% python3 -q
>>> import numpy as np
>>> from numpy import linalg as LA
>>> np.set_printoptions(precision=2, suppress=True, linewidth=200, legacy="1.25")
>>> M = np.load("layer19.npy")
>>> M.round(2) + 0
array([[ -8.43,   1.72,  -5.16,  -3.26,   1.72, -10.68, -12.05],
       [ -4.04,   0.82,  -2.79,  -1.25,   0.82,  -6.67,  -6.39],
       [ -1.98,   0.3 ,  -1.61,  -0.37,   0.3 ,  -4.39,  -3.51],
       [ -1.01,   0.  ,  -1.01,   0.  ,   0.  ,  -3.02,  -2.02],
       [ -0.49,  -0.18,  -0.63,   0.14,  -0.18,  -1.99,  -1.08],
       [ -0.04,  -0.04,  -0.04,   0.  ,  -0.04,  -0.09,  -0.04],
       [  0.18,   0.16,   0.16,   0.02,   0.16,   0.28,   0.16],
       [  0.31,   0.25,   0.26,   0.05,   0.25,   0.42,   0.27],
       [  0.39,   0.3 ,   0.32,   0.07,   0.3 ,   0.5 ,   0.33],
       [  0.46,   0.34,   0.36,   0.09,   0.34,   0.56,   0.38],
       [  1.78,   0.97,   1.19,   0.59,   0.97,   1.43,   1.41],
       [  2.23,   1.14,   1.46,   0.78,   1.14,   1.67,   1.77],
       [  2.71,   1.31,   1.73,   0.98,   1.31,   1.92,   2.15],
       [  3.22,   1.48,   2.02,   1.2 ,   1.48,   2.17,   2.56],
       [  4.56,   1.88,   2.76,   1.8 ,   1.88,   2.8 ,   3.64],
       [  4.78,   1.94,   2.88,   1.9 ,   1.94,   2.9 ,   3.82],
       [  6.09,   2.29,   3.59,   2.5 ,   2.29,   3.49,   4.9 ],
       [  8.65,   2.9 ,   4.96,   3.69,   2.9 ,   4.62,   7.03],
       [ 14.92,   4.16,   8.26,   6.66,   4.16,   7.3 ,  12.36],
       [ 15.98,   4.35,   8.81,   7.17,   4.35,   7.75,  13.27],
       [ 17.67,   4.65,   9.69,   7.98,   4.65,   8.47,  14.73],
       [ 23.39,   5.6 ,  12.65,  10.74,   5.6 ,  10.89,  19.71],
       [ 23.69,   5.64,  12.81,  10.88,   5.64,  11.02,  19.97]])
>>> left, sv, vt = LA.svd(M)
>>> vecs = vt[:(sv > 1e-8).sum()]
>>> rng = np.random.default_rng(913)
>>> x = M[11] + 4 * M[10] + rng.integers(2) * np.eye(7)[5]
>>> x
array([9.35, 5.02, 6.22, 3.12, 5.02, 7.4 , 7.42])
>>> vecs.T @ vecs
array([[ 0.5 ,  0.1 ,  0.2 ,  0.3 ,  0.1 , -0.1 ,  0.3 ],
       [ 0.1 ,  0.43,  0.13, -0.03,  0.43,  0.03, -0.17],
       [ 0.2 ,  0.13,  0.13,  0.07,  0.13,  0.13,  0.13],
       [ 0.3 , -0.03,  0.07,  0.23, -0.03, -0.23,  0.17],
       [ 0.1 ,  0.43,  0.13, -0.03,  0.43,  0.03, -0.17],
       [-0.1 ,  0.03,  0.13, -0.23,  0.03,  0.83,  0.23],
       [ 0.3 , -0.17,  0.13,  0.17, -0.17,  0.23,  0.43]])
>>> np.allclose(vecs.T @ vecs @ x, x)
True
